% python3 -q
>>> import numpy as np
>>> np.set_printoptions(precision=3, suppress=True, linewidth=100)
>>> rd = lambda a: np.round(a, 3) + 0
>>> Q, _ = np.linalg.qr(np.array([[-1.0, 0.5, 1.3, 1.0, 0.0, 1.8, -0.2, -0.5, -1.0],
...     [-0.3, 0.6, -0.2, -1.5, 0.4, -0.4, 1.7, 0.4, 0.3],
...     [-2.2, -0.2, -0.7, 0.7, -0.6, -0.8, -2.2, -0.7, 0.9],
...     [-1.0, 0.7, -0.4, 1.0, 0.3, -0.3, 0.0, 1.7, -0.2],
...     [0.3, -0.1, -0.2, -0.7, -0.5, -0.1, -0.6, -0.4, 0.9],
...     [-0.5, -1.0, 1.1, 0.2, -1.1, -0.4, -0.9, 0.1, -0.9],
...     [-0.7, -0.3, 1.5, -1.7, -0.7, 0.3, 0.6, -0.5, 0.3],
...     [-0.1, -0.4, -0.5, 0.1, 0.9, -0.9, 1.2, -1.2, -0.2],
...     [0.1, -0.7, 0.4, 0.4, -0.7, -0.7, 0.0, -1.1, -0.2]]))
>>> X = -1 * Q
>>> rd(X)
array([[ 0.359,  0.273, -0.585,  0.4  , -0.166, -0.285, -0.348, -0.067,  0.247],
       [ 0.108,  0.347, -0.01 , -0.595, -0.089,  0.347, -0.331, -0.507,  0.139],
       [ 0.789, -0.166,  0.45 , -0.073,  0.178, -0.272, -0.113, -0.053, -0.147],
       [ 0.359,  0.391,  0.094,  0.232,  0.056,  0.636,  0.303,  0.349,  0.188],
       [-0.108, -0.052,  0.086, -0.248,  0.427, -0.196, -0.156,  0.33 ,  0.751],
       [ 0.179, -0.6  , -0.253,  0.102,  0.074,  0.246,  0.355, -0.469,  0.348],
       [ 0.251, -0.192, -0.539, -0.566, -0.091,  0.01 ,  0.156,  0.458, -0.217],
       [ 0.036, -0.238,  0.289, -0.036, -0.841,  0.017, -0.099,  0.194,  0.32 ],
       [-0.036, -0.41 , -0.046,  0.182,  0.163,  0.47 , -0.693,  0.197, -0.169]])
>>> # keeps lengths
>>> u = np.array([1, 2])
>>> rd(np.cross(X[8, :3], X[4, :3]))
array([-0.038,  0.008, -0.042])
>>> rd(np.polyval(u, X[8]))
array([1.964, 1.59 , 1.954, 2.182, 2.163, 2.47 , 1.307, 2.197, 1.831])
>>> print(rd(np.convolve(X[8], u)))
[-0.036 -0.482 -0.866  0.091  0.527  0.796  0.246 -1.189  0.225 -0.339]
